>>> import numpy as np
>>> np.set_printoptions(precision=2, suppress=True, linewidth=140, sign=" ")
>>> def tidy(a):
...     return np.round(a, 2) + 0
... 
>>> data = np.loadtxt("mat.csv", delimiter=",")
>>> print(data)
[[ 0.  1.  1.  2.  2.  0. -3. -1.  1.]
 [-1.  0.  3.  2. -1.  2.  0.  0. -2.]
 [-1. -3.  0. -1.  2.  1.  0.  3. -3.]
 [-2. -2.  1.  0.  1.  3. -1. -1.  2.]
 [-2.  1. -2. -1.  0.  0.  3.  2. -1.]
 [ 0. -2. -1. -3.  0.  0. -3.  1. -1.]
 [ 3.  0.  0.  1. -3.  3.  0. -1. -3.]
 [ 1.  0. -3.  1. -2. -1.  1.  0. -1.]
 [-1.  2.  3. -2.  1.  1.  3.  1.  0.]]
>>> U, sigma, VT = np.linalg.svd(data)
>>> np.argmax(sigma[:-1] / (sigma[1:] + 1e-6)) + 1
np.int64(8)
>>> out = U[:, :8] @ np.diag(sigma[:8]) @ VT[:8]
>>> np.linalg.matrix_rank(data, rtol=0.05)
np.int64(8)
>>> tidy(np.linalg.norm(data - out) / np.linalg.norm(data))
np.float64(0.0)
>>> tidy(out)
array([[ 0.,  1.,  1.,  2.,  2.,  0., -3., -1.,  1.],
       [-1.,  0.,  3.,  2., -1.,  2.,  0.,  0., -2.],
       [-1., -3.,  0., -1.,  2.,  1.,  0.,  3., -3.],
       [-2., -2.,  1.,  0.,  1.,  3., -1., -1.,  2.],
       [-2.,  1., -2., -1.,  0.,  0.,  3.,  2., -1.],
       [ 0., -2., -1., -3.,  0.,  0., -3.,  1., -1.],
       [ 3.,  0.,  0.,  1., -3.,  3.,  0., -1., -3.],
       [ 1.,  0., -3.,  1., -2., -1.,  1.,  0., -1.],
       [-1.,  2.,  3., -2.,  1.,  1.,  3.,  1.,  0.]])
>>> r = np.linalg.matrix_rank(data)
>>> r
np.int64(8)
>>> null = np.linalg.svd(data)[2][r:].T
>>> [int(np.linalg.matrix_rank(data[:i])) for i in range(1, len(data) + 1)]
[1, 2, 3, 4, 5, 6, 7, 8, 8]
>>> [int(np.linalg.matrix_rank(data[:, :j + 1])) for j in range(9)]
[1, 2, 3, 4, 5, 6, 7, 8, 8]
>>> tidy(null[:, 0] / null[np.abs(null[:, 0]).round(6).argmax(), 0])
array([ 0.29,  0.07,  0.08,  0.23, -0.35,  0.21, -0.17,  1.  ,  0.59])
>>> tidy(data @ null)
array([[ 0.],
       [ 0.],
       [ 0.],
       [ 0.],
       [ 0.],
       [ 0.],
       [ 0.],
       [ 0.],
       [ 0.]])
>>> np.linalg.matrix_rank(data.T @ data), np.linalg.matrix_rank(data @ data.T)
(np.int64(8), np.int64(8))
>>> x0 = np.array([-2, -2, -5, 4, 3, 5, -3, 3, -5])
>>> tidy(np.linalg.svd(data, compute_uv=False))
array([ 7.44,  7.44,  6.8 ,  6.8 ,  3.71,  3.71,  1.91,  1.91,  0.  ])
>>> Q = np.linalg.solve(np.eye(9) - data, np.eye(9) + data)
>>> tidy(np.linalg.det(Q))
np.float64(1.0)
>>> E = np.loadtxt("layer13.csv", delimiter=",")
>>> tidy(E)
array([[ 1.  ,  0.  ,  0.  ,  0.  ,  0.  ,  0.  ,  0.  ,  0.  ,  0.  ,  0.  ,  0.  ,  0.  ,  0.  ,  0.  ,  0.  ,  0.  ],
       [ 0.  ,  1.  ,  0.  ,  0.  ,  0.  ,  0.  ,  0.  ,  0.  ,  0.  ,  0.  ,  0.  ,  0.  ,  0.  ,  0.  ,  0.  ,  0.  ],
       [ 0.  ,  0.  , -0.71,  0.  ,  0.  ,  0.  ,  0.  ,  0.  ,  0.  ,  0.  ,  0.  ,  0.  ,  0.  ,  0.  ,  0.  ,  0.71],
       [ 0.  ,  0.  ,  0.  ,  1.  ,  0.  ,  0.  ,  0.  ,  0.  ,  0.  ,  0.  ,  0.  ,  0.  ,  0.  ,  0.  ,  0.  ,  0.  ],
       [ 0.  ,  0.  ,  0.  ,  0.  ,  1.  ,  0.  ,  0.  ,  0.  ,  0.  ,  0.  ,  0.  ,  0.  ,  0.  ,  0.  ,  0.  ,  0.  ],
       [ 0.  ,  0.  ,  0.  ,  0.  ,  0.  ,  1.  ,  0.  ,  0.  ,  0.  ,  0.  ,  0.  ,  0.  ,  0.  ,  0.  ,  0.  ,  0.  ],
       [ 0.  ,  0.  ,  0.  ,  0.  ,  0.  ,  0.  ,  1.  ,  0.  ,  0.  ,  0.  ,  0.  ,  0.  ,  0.  ,  0.  ,  0.  ,  0.  ],
       [ 0.  ,  0.  ,  0.  ,  0.  ,  0.  ,  0.  ,  0.  ,  1.  ,  0.  ,  0.  ,  0.  ,  0.  ,  0.  ,  0.  ,  0.  ,  0.  ],
       [ 0.  ,  0.  ,  0.  ,  0.  ,  0.  ,  0.  ,  0.  ,  0.  ,  1.  ,  0.  ,  0.  ,  0.  ,  0.  ,  0.  ,  0.  ,  0.  ],
       [ 0.  ,  0.  ,  0.  ,  0.  ,  0.  ,  0.  ,  0.  ,  0.  ,  0.  ,  1.  ,  0.  ,  0.  ,  0.  ,  0.  ,  0.  ,  0.  ],
       [ 0.  ,  0.  ,  0.  ,  0.  ,  0.  ,  0.  ,  0.  ,  0.  ,  0.  ,  0.  ,  1.  ,  0.  ,  0.  ,  0.  ,  0.  ,  0.  ],
       [ 0.  ,  0.  ,  0.  ,  0.  ,  0.  ,  0.  ,  0.  ,  0.  ,  0.  ,  0.  ,  0.  ,  1.  ,  0.  ,  0.  ,  0.  ,  0.  ],
       [ 0.  ,  0.  ,  0.  ,  0.  ,  0.  ,  0.  ,  0.  ,  0.  ,  0.  ,  0.  ,  0.  ,  0.  ,  1.  ,  0.  ,  0.  ,  0.  ],
       [ 0.  ,  0.  ,  0.  ,  0.  ,  0.  ,  0.  ,  0.  ,  0.  ,  0.  ,  0.  ,  0.  ,  0.  ,  0.  ,  1.  ,  0.  ,  0.  ],
       [ 0.  ,  0.  ,  0.  ,  0.  ,  0.  ,  0.  ,  0.  ,  0.  ,  0.  ,  0.  ,  0.  ,  0.  ,  0.  ,  0.  ,  1.  ,  0.  ],
       [ 0.  ,  0.  , -0.71,  0.  ,  0.  ,  0.  ,  0.  ,  0.  ,  0.  ,  0.  ,  0.  ,  0.  ,  0.  ,  0.  ,  0.  , -0.71]])
>>> # orthonormal columns
>>> out = data / np.linalg.norm(data, axis=1, keepdims=True)
>>> G = out @ out.T
>>> print(np.argwhere(np.triu(np.abs(G) > 0.95, 1)))
[]
>>> (G - 2 * np.eye(9)).round(6).argmax(axis=1)
array([ 3,  6,  5,  0,  8,  2,  1,  6,  4])
>>> arr = np.array([[0.0, 0.0, -3.0, -1.0, -4.0, 5.0, 3.0],
...     [0.0, 0.0, -1.0, 4.0, -2.0, -1.0, -3.0],
...     [-3.0, -1.0, 0.0, 0.0, 0.0, 0.0, 0.0],
...     [-1.0, 4.0, 0.0, 0.0, 0.0, 0.0, 0.0],
...     [-4.0, -2.0, 0.0, 0.0, 0.0, 0.0, 0.0],
...     [5.0, -1.0, 0.0, 0.0, 0.0, 0.0, 0.0],
...     [3.0, -3.0, 0.0, 0.0, 0.0, 0.0, 0.0]])
>>> tidy(np.sort(np.abs(np.linalg.eigvals(arr))))
array([ 0.  ,  0.  ,  0.  ,  5.42,  5.42,  7.85,  7.85])
>>> tidy(np.linalg.det(arr))
np.float64(0.0)
>>> np.trace(arr)
np.float64(0.0)
>>> tidy(np.abs(np.linalg.eigvals(arr)).max())
np.float64(7.85)
>>> M = np.load("out12.npy")
>>> M
array([[ 0.,  0.,  0.,  0.,  0.,  0.,  0.,  0.,  0.,  0.,  0.,  0.,  0., -1.],
       [ 0.,  0.,  0.,  0.,  0.,  0.,  0.,  0.,  0.,  0.,  0.,  0.,  0., -3.],
       [ 0.,  0.,  0.,  0.,  0.,  0.,  0.,  0.,  0.,  0.,  0.,  0.,  0., -3.],
       [ 0.,  0.,  0.,  0.,  0.,  0.,  0.,  0.,  0.,  0.,  0.,  0.,  0., -1.],
       [ 0.,  0.,  0.,  0.,  0.,  0.,  0.,  0.,  0.,  0.,  0.,  0.,  0.,  0.],
       [ 0.,  0.,  0.,  0.,  0.,  0.,  0.,  0.,  0.,  0.,  0.,  0.,  0., -1.],
       [ 0.,  0.,  0.,  0.,  0.,  0.,  0.,  0.,  0.,  0.,  0.,  0.,  0.,  0.],
       [ 0.,  0.,  0.,  0.,  0.,  0.,  0.,  0.,  0.,  0.,  0.,  0.,  0.,  2.],
       [ 0.,  0.,  0.,  0.,  0.,  0.,  0.,  0.,  0.,  0.,  0.,  0.,  0., -1.],
       [ 0.,  0.,  0.,  0.,  0.,  0.,  0.,  0.,  0.,  0.,  0.,  0.,  0.,  2.],
       [ 0.,  0.,  0.,  0.,  0.,  0.,  0.,  0.,  0.,  0.,  0.,  0.,  0., -2.],
       [ 0.,  0.,  0.,  0.,  0.,  0.,  0.,  0.,  0.,  0.,  0.,  0.,  0.,  2.],
       [ 0.,  0.,  0.,  0.,  0.,  0.,  0.,  0.,  0.,  0.,  0.,  0.,  0., -1.],
       [-1., -3., -3., -1.,  0., -1.,  0.,  2., -1.,  2., -2.,  2., -1.,  0.]])
>>> # 3 groups of indices that never mix
>>> w1 = np.array([[1, 4, 5, -3, -3],
...     [-2, -4, 5, 4, 4],
...     [0, -4, 2, -4, -5],
...     [-3, -3, 0, -3, 0],
...     [1, 5, -4, 4, -2],
...     [1, 1, -3, -4, 3],
...     [3, -3, 5, -3, -3],
...     [1, -1, -1, 2, 3],
...     [-3, 0, -1, 5, -2],
...     [5, -3, -3, -1, -1],
...     [-1, 0, -2, 0, 4],
...     [3, 5, 1, -4, 5],
...     [-1, -1, 5, 0, 3],
...     [2, -2, -2, -1, 0]])
>>> b = np.array([1, -1, -2, -3, 3])
>>> hid = np.maximum(M @ w1 + b, 0)
>>> print(tidy((hid > 0).mean(axis=0)))
[ 0.43  0.64  0.21  0.    1.  ]
>>> np.linalg.matrix_rank(hid)
np.int64(4)
>>> (hid > 0).astype(int)
array([[ 0,  1,  0,  0,  1],
       [ 0,  1,  1,  0,  1],
       [ 0,  1,  1,  0,  1],
       [ 0,  1,  0,  0,  1],
       [ 1,  0,  0,  0,  1],
       [ 0,  1,  0,  0,  1],
       [ 1,  0,  0,  0,  1],
       [ 1,  0,  0,  0,  1],
       [ 0,  1,  0,  0,  1],
       [ 1,  0,  0,  0,  1],
       [ 0,  1,  1,  0,  1],
       [ 1,  0,  0,  0,  1],
       [ 0,  1,  0,  0,  1],
       [ 1,  1,  0,  0,  1]])
>>> hid
array([[  0.,   1.,   0.,   0.,   3.],
       [  0.,   5.,   4.,   0.,   3.],
       [  0.,   5.,   4.,   0.,   3.],
       [  0.,   1.,   0.,   0.,   3.],
       [  1.,   0.,   0.,   0.,   3.],
       [  0.,   1.,   0.,   0.,   3.],
       [  1.,   0.,   0.,   0.,   3.],
       [  5.,   0.,   0.,   0.,   3.],
       [  0.,   1.,   0.,   0.,   3.],
       [  5.,   0.,   0.,   0.,   3.],
       [  0.,   3.,   2.,   0.,   3.],
       [  5.,   0.,   0.,   0.,   3.],
       [  0.,   1.,   0.,   0.,   3.],
       [ 32.,  24.,   0.,   0.,  11.]])
>>> basis = np.array([[-2, 2, 1], [-2, 3, 1], [-3, -3, 1], [-3, -1, -1], [1, -1, 0]])
>>> hid @ basis
array([[   1.,    0.,    1.],
       [ -19.,    0.,    9.],
       [ -19.,    0.,    9.],
       [   1.,    0.,    1.],
       [   1.,   -1.,    1.],
       [   1.,    0.,    1.],
       [   1.,   -1.,    1.],
       [  -7.,    7.,    5.],
       [   1.,    0.,    1.],
       [  -7.,    7.,    5.],
       [  -9.,    0.,    5.],
       [  -7.,    7.,    5.],
       [   1.,    0.,    1.],
       [-101.,  125.,   56.]])
>>> w1 @ basis
array([[-19,   5,  13],
       [-11, -39,  -5],
       [  9,  -9,   2],
       [ 21, -12,  -3],
       [-14,  27,  -2],
       [ 20,  15,   3],
       [ -9, -12,   8],
       [  0,  -3,  -3],
       [ -8,  -6,  -9],
       [  7,  12,   0],
       [ 12,   0,  -3],
       [ -2,  17,  13],
       [ -8, -23,   3],
       [  9,   5,  -1]])
